In [1]: import numpy as np

In [2]: np.set_printoptions(precision=2, suppress=True, linewidth=120)

In [3]: tidy = lambda a: np.round(a, 2) + 0

In [4]: J = np.array([[10.05, 10.54, 9.58],
   ...:     [10.36, 9.01, 11.1],
   ...:     [10.76, 10.16, 9.59],
   ...:     [9.77, 11.85, 9.79],
   ...:     [9.27, 12.04, 10.67],
   ...:     [10.47, 8.52, 9.92],
   ...:     [11.35, 10.93, 9.41],
   ...:     [11.72, 11.21, 11.31],
   ...:     [9.15, 11.33, 8.73],
   ...:     [10.75, 10.23, 10.29],
   ...:     [8.14, 9.64, 9.97],
   ...:     [9.37, 11.37, 10.03],
   ...:     [9.75, 10.8, 10.56],
   ...:     [8.82, 9.19, 10.5],
   ...:     [10.73, 10.64, 12.33],
   ...:     [10.45, 10.87, 10.68],
   ...:     [9.15, 8.98, 8.86],
   ...:     [11.41, 11.11, 11.8]])

In [5]: cen = J - J.mean(axis=0)

In [6]: left, sig, Vh = np.linalg.svd(cen, full_matrices=False)

In [7]: tidy(sig)
Out[7]: array([4.94, 4.03, 3.  ])

In [8]: np.abs(left[:, 0]).argmax()
Out[8]: np.int64(16)

In [9]: (np.sign(left[:, 0]) == np.sign(left[0, 0])).astype(int)
Out[9]: array([1, 1, 1, 0, 0, 1, 0, 0, 1, 0, 1, 1, 0, 1, 0, 0, 1, 0])

In [10]: print(tidy(Vh[0] * np.sign(Vh[0, np.abs(Vh[0]).argmax()])))
[0.65 0.47 0.59]

In [11]: tidy(cen.mean(axis=0))
Out[11]: array([0., 0., 0.])

In [12]: tidy((sig ** 2).sum() ** 2 / (sig ** 4).sum())
Out[12]: np.float64(2.62)

In [13]: tidy(sig ** 2 / (sig ** 2).sum())
Out[13]: array([0.49, 0.33, 0.18])

In [14]: print(np.searchsorted(np.cumsum(sig ** 2) / (sig ** 2).sum(), 0.9) + 1)
3

In [15]: d = np.linalg.norm(J[:, None] - J[None], axis=-1)

In [16]: d.shape
Out[16]: (18, 18)

In [17]: tidy(d[:5, :5])
Out[17]: 
array([[0.  , 2.18, 0.81, 1.36, 2.01],
       [2.18, 0.  , 1.94, 3.18, 3.25],
       [0.81, 1.94, 0.  , 1.97, 2.63],
       [1.36, 3.18, 1.97, 0.  , 1.03],
       [2.01, 3.25, 2.63, 1.03, 0.  ]])

In [18]: left, sig, Vh = np.linalg.svd(J)

In [19]: tidy(sig)
Out[19]: array([75.7 ,  4.04,  3.01])

In [20]: print(np.argmax(sig[:-1] / (sig[1:] + 1e-6)) + 1)
1

In [21]: A2 = left[:, :1] @ np.diag(sig[:1]) @ Vh[:1]

In [22]: tidy(np.linalg.norm(J - A2, 2)), tidy(sig[1])
Out[22]: (np.float64(4.04), np.float64(4.04))

In [23]: print(np.linalg.matrix_rank(A2))
1

In [24]: tidy(np.linalg.norm(J - A2) / np.linalg.norm(J))
Out[24]: np.float64(0.07)

In [25]: W2 = J[[10, 1]].astype(float)

In [26]: for _ in range(4):
    ...:     lab = np.linalg.norm(J[:, None] - W2, axis=-1).argmin(axis=1)
    ...:     W2 = np.array([J[lab == j].mean(axis=0) for j in range(2)])
    ...: 

In [27]: print(lab)
[0 1 1 0 0 1 1 1 0 1 0 0 0 0 1 1 0 1]

In [28]: print(np.abs(W2[1] - W2[0]).argmax())
0

In [29]: lab = J[:, 2] > np.median(J[:, 2])

In [30]: f = J[lab].mean(axis=0) - J[~lab].mean(axis=0)

In [31]: np.argsort(-np.abs(f).round(6), kind="stable")
Out[31]: array([2, 0, 1])

In [32]: m1 = np.loadtxt("data.csv", delimiter=",")

In [33]: tidy(m1)
Out[33]: 
array([[ 1.  ,  0.  ,  0.  ,  0.  ,  0.  ],
       [ 0.  ,  1.  ,  0.  ,  0.  ,  0.  ],
       [ 0.  ,  0.  ,  0.31, -0.95,  0.  ],
       [ 0.  ,  0.  ,  0.95,  0.31,  0.  ],
       [ 0.  ,  0.  ,  0.  ,  0.  ,  1.  ]])

In [34]: print(tidy(m1 @ m1))
[[ 1.    0.    0.    0.    0.  ]
 [ 0.    1.    0.    0.    0.  ]
 [ 0.    0.   -0.81 -0.59  0.  ]
 [ 0.    0.    0.59 -0.81  0.  ]
 [ 0.    0.    0.    0.    1.  ]]

In [35]: (np.linalg.matrix_power((m1 != 0) + (m1.T != 0) + np.eye(5), 5) > 0).astype(int)
Out[35]: 
array([[1, 0, 0, 0, 0],
       [0, 1, 0, 0, 0],
       [0, 0, 1, 1, 0],
       [0, 0, 1, 1, 0],
       [0, 0, 0, 0, 1]])

In [36]: (m1 != 0).astype(int)
Out[36]: 
array([[1, 0, 0, 0, 0],
       [0, 1, 0, 0, 0],
       [0, 0, 1, 1, 0],
       [0, 0, 1, 1, 0],
       [0, 0, 0, 0, 1]])

In [37]: np.flatnonzero(np.linalg.matrix_power((m1 != 0) + (m1.T != 0) + np.eye(5), 5)[4])
Out[37]: array([4])

In [38]: tidy(np.sort(np.linalg.eigvals(m1).real))
Out[38]: array([0.31, 0.31, 1.  , 1.  , 1.  ])

In [39]: tidy(m1 @ m1.T)
Out[39]: 
array([[1., 0., 0., 0., 0.],
       [0., 1., 0., 0., 0.],
       [0., 0., 1., 0., 0.],
       [0., 0., 0., 1., 0.],
       [0., 0., 0., 0., 1.]])

In [40]: tidy(np.linalg.pinv(m1))
Out[40]: 
array([[ 1.  ,  0.  ,  0.  ,  0.  ,  0.  ],
       [ 0.  ,  1.  ,  0.  ,  0.  ,  0.  ],
       [ 0.  ,  0.  ,  0.31,  0.95,  0.  ],
       [ 0.  ,  0.  , -0.95,  0.31,  0.  ],
       [ 0.  ,  0.  ,  0.  ,  0.  ,  1.  ]])

In [41]: vec = np.array([2, -2, 2, -5, 2])

In [42]: tidy(np.abs(np.linalg.eigvals(m1)))
Out[42]: array([1., 1., 1., 1., 1.])

In [43]: print(5 - np.linalg.matrix_rank(m1 - np.eye(5), tol=1e-8))
3

In [44]: tidy(m1.T @ (m1 @ vec))
Out[44]: array([ 2., -2.,  2., -5.,  2.])

In [45]: O = m1.astype(float).copy()

In [46]: for j in range(5):
    ...:     O[:, j] -= O[:, :j] @ (O[:, :j].T @ O[:, j])
    ...:     O[:, j] /= np.linalg.norm(O[:, j])
    ...: 

In [47]: print(tidy(O.T @ O))
[[1. 0. 0. 0. 0.]
 [0. 1. 0. 0. 0.]
 [0. 0. 1. 0. 0.]
 [0. 0. 0. 1. 0.]
 [0. 0. 0. 0. 1.]]

In [48]: tidy(O)
Out[48]: 
array([[ 1.  ,  0.  ,  0.  ,  0.  ,  0.  ],
       [ 0.  ,  1.  ,  0.  ,  0.  ,  0.  ],
       [ 0.  ,  0.  ,  0.31, -0.95,  0.  ],
       [ 0.  ,  0.  ,  0.95,  0.31,  0.  ],
       [ 0.  ,  0.  ,  0.  ,  0.  ,  1.  ]])

In [49]: np.allclose(m1, m1.T)
Out[49]: False

In [50]: tidy((m1 + m1.T) / 2)
Out[50]: 
array([[1.  , 0.  , 0.  , 0.  , 0.  ],
       [0.  , 1.  , 0.  , 0.  , 0.  ],
       [0.  , 0.  , 0.31, 0.  , 0.  ],
       [0.  , 0.  , 0.  , 0.31, 0.  ],
       [0.  , 0.  , 0.  , 0.  , 1.  ]])

In [51]: tidy(np.sort(np.abs(np.linalg.eigvals(m1))))
Out[51]: array([1., 1., 1., 1., 1.])

In [52]: tidy(m1 @ m1)
Out[52]: 
array([[ 1.  ,  0.  ,  0.  ,  0.  ,  0.  ],
       [ 0.  ,  1.  ,  0.  ,  0.  ,  0.  ],
       [ 0.  ,  0.  , -0.81, -0.59,  0.  ],
       [ 0.  ,  0.  ,  0.59, -0.81,  0.  ],
       [ 0.  ,  0.  ,  0.  ,  0.  ,  1.  ]])

In [53]: tidy((m1 - m1.T) / 2)
Out[53]: 
array([[ 0.  ,  0.  ,  0.  ,  0.  ,  0.  ],
       [ 0.  ,  0.  ,  0.  ,  0.  ,  0.  ],
       [ 0.  ,  0.  ,  0.  , -0.95,  0.  ],
       [ 0.  ,  0.  ,  0.95,  0.  ,  0.  ],
       [ 0.  ,  0.  ,  0.  ,  0.  ,  0.  ]])

In [54]: tidy(np.abs(np.linalg.eigvals(m1)).max())
Out[54]: np.float64(1.0)

In [55]: print(tidy(np.trace(m1)))
3.62

In [56]: X = np.arange(20).reshape(4, 5) + 2

In [57]: X
Out[57]: 
array([[ 2,  3,  4,  5,  6],
       [ 7,  8,  9, 10, 11],
       [12, 13, 14, 15, 16],
       [17, 18, 19, 20, 21]])

In [58]: np.linalg.cond(J) > 100
Out[58]: np.False_

In [59]: round(np.log10(np.linalg.cond(J)))
Out[59]: 1

In [60]: tidy(np.linalg.norm(J, 2) / np.linalg.norm(J))
Out[60]: np.float64(1.0)

In [61]: left, sig, Vh = np.linalg.svd(X)

In [62]: np.argmax(sig[:-1] / (sig[1:] + 1e-6)) + 1
Out[62]: np.int64(2)

In [63]: A2 = left[:, :2] @ np.diag(sig[:2]) @ Vh[:2]

In [64]: tidy(np.linalg.norm(X - A2) / np.linalg.norm(X))
Out[64]: np.float64(0.0)

In [65]: tidy(A2)
Out[65]: 
array([[ 2.,  3.,  4.,  5.,  6.],
       [ 7.,  8.,  9., 10., 11.],
       [12., 13., 14., 15., 16.],
       [17., 18., 19., 20., 21.]])

In [66]: np.linalg.matrix_rank(X, rtol=0.05)
Out[66]: np.int64(1)

In [67]: np.linalg.matrix_rank(A2)
Out[67]: np.int64(2)

In [68]: left, sig, Vh = np.linalg.svd(X, full_matrices=False)

In [69]: tidy(sig)
Out[69]: array([57.47,  2.75,  0.  ,  0.  ])

In [70]: print(tidy(sig / sig[0]))
[1.   0.05 0.   0.  ]

In [71]: (sig > 1e-8).sum()
Out[71]: np.int64(2)

In [72]: print(left.shape, sig.shape, Vh.shape)
(4, 4) (4,) (4, 5)

In [73]: rk = np.linalg.matrix_rank(X)

In [74]: rk
Out[74]: np.int64(2)

In [75]: N = np.linalg.svd(X)[2][rk:].T

In [76]: [int(np.linalg.matrix_rank(X[:i])) for i in range(1, len(X) + 1)]
Out[76]: [1, 2, 2, 2]

In [77]: [int(np.linalg.matrix_rank(np.delete(X, i, axis=0))) for i in range(4)]
Out[77]: [2, 2, 2, 2]

In [78]: [int(np.linalg.matrix_rank(X[:, :j + 1])) for j in range(5)]
Out[78]: [1, 2, 2, 2, 2]

In [79]: N.shape
Out[79]: (5, 3)

In [80]: np.linalg.matrix_rank(X.T @ X), np.linalg.matrix_rank(X @ X.T)
Out[80]: (np.int64(2), np.int64(2))

In [81]: cov = J.T @ J

In [82]: print(tidy(cov))
[[1845.74 1902.31 1873.06]
 [1902.31 1990.36 1939.87]
 [1873.06 1939.87 1919.21]]

In [83]: tidy(np.trace(cov)), tidy((J ** 2).sum())
Out[83]: (np.float64(5755.32), np.float64(5755.32))

In [84]: tidy(np.linalg.svd(J, compute_uv=False) ** 2)
Out[84]: array([5729.9 ,   16.36,    9.06])

In [85]: tidy(np.diag(cov))
Out[85]: array([1845.74, 1990.36, 1919.21])

In [86]: f = np.array([7, -8, 6])

In [87]: mat = 2 * np.eye(3) + np.outer(f, f)

In [88]: mat
Out[88]: 
array([[ 51., -56.,  42.],
       [-56.,  66., -48.],
       [ 42., -48.,  38.]])

In [89]: hat = np.triu(np.array([[-2, 0, 3], [3, 0, 2], [-2, -3, 1]]), 1) + np.eye(3)

In [90]: A2 = hat @ mat @ np.linalg.inv(hat)

In [91]: print(np.linalg.matrix_rank(A2))
3

In [92]: A2
Out[92]: 
array([[ 177., -200.,   25.],
       [  28.,  -30.,    4.],
       [  42.,  -48.,    8.]])

In [93]: print(hat @ mat - mat @ hat)
[[ 126. -144.   73.]
 [  84.  -96.  112.]
 [   0.    0.  -30.]]

In [94]: A = np.load("test17.npy")

In [95]: print(A)
[[2 2 0]
 [3 3 0]
 [0 0 3]]

In [96]: cov = A.T @ A

In [97]: print((A @ A.T).shape)
(3, 3)

In [98]: print(tidy(np.linalg.svd(A, compute_uv=False) ** 2))
[26.  9.  0.]

In [99]: np.abs(np.diag(np.linalg.qr(A)[1])) > 1e-9
Out[99]: array([ True, False,  True])

In [100]: np.linalg.lstsq(A[:-1].T, A[-1])[2]
Out[100]: np.int32(1)

In [101]: np.unique(A.round(6), axis=0).shape
Out[101]: (3, 3)

In [102]: M = np.load("layer6.npy")

In [103]: M
Out[103]: 
array([[ 2.21, -1.1 , -0.8 ],
       [ 0.39, -0.2 ,  0.2 ],
       [-0.41,  0.2 , -0.6 ],
       [ 2.38, -1.2 ,  0.9 ],
       [-1.82,  0.9 ,  1.1 ],
       [ 0.99, -0.5 ,  1.1 ],
       [-2.17,  1.1 ,  0.8 ],
       [-0.02,  0.  , -1.1 ],
       [ 0.4 , -0.2 , -1.  ],
       [ 1.43, -0.7 ,  1.1 ],
       [ 0.2 , -0.1 , -1.1 ],
       [ 4.99, -2.5 ,  1.2 ],
       [-1.19,  0.6 , -1.3 ],
       [ 0.99, -0.5 ,  0.  ],
       [ 0.17, -0.1 , -0.1 ],
       [-0.02,  0.  ,  0.3 ],
       [-0.2 ,  0.1 ,  1.4 ]])

In [104]: lab = M[:, 2] > np.median(M[:, 2])

In [105]: f = M[lab].mean(axis=0) - M[~lab].mean(axis=0)

In [106]: print(tidy((((M - M.mean(axis=0)) @ f > 0) == lab).mean()))
0.82

In [107]: tidy(f)
Out[107]: array([ 0.39, -0.19,  1.63])

In [108]: np.argsort(-np.abs(f).round(6), kind="stable")
Out[108]: array([2, 0, 1])

In [109]: ((M - M.mean(axis=0)) @ f > 0).astype(int)
Out[109]: array([0, 1, 0, 1, 1, 1, 0, 0, 0, 1, 0, 1, 0, 1, 0, 1, 1])

In [110]: E = np.array([[-0.71, -0.11, -0.05, -3.84],
     ...:     [-0.28, -0.1, -1.3, 4.31],
     ...:     [0.26, -0.07, -3.09, 22.71],
     ...:     [0.06, 0.06, 3.23, 3.74],
     ...:     [0.24, 0.04, 3.46, 1.18],
     ...:     [0.05, -0.18, -1.94, -4.41],
     ...:     [-0.12, 0.04, 1.75, 10.44],
     ...:     [0.42, 0.02, -0.4, 4.43],
     ...:     [-0.48, 0.0, -0.1, -6.85],
     ...:     [0.07, 0.0, -1.14, 12.84],
     ...:     [0.23, 0.03, -0.32, -12.29],
     ...:     [0.18, 0.0, -2.97, -1.6]])

In [111]: hat = E @ np.linalg.solve(E.T @ E, E.T)

In [112]: tidy(hat @ E[:, 2])
Out[112]: array([-0.05, -1.3 , -3.09,  3.23,  3.46, -1.94,  1.75, -0.4 , -0.1 , -1.14, -0.32, -2.97])

In [113]: np.allclose(hat @ hat, hat)
Out[113]: True

In [114]: np.linalg.matrix_rank(np.eye(12) - hat)
Out[114]: np.int64(8)
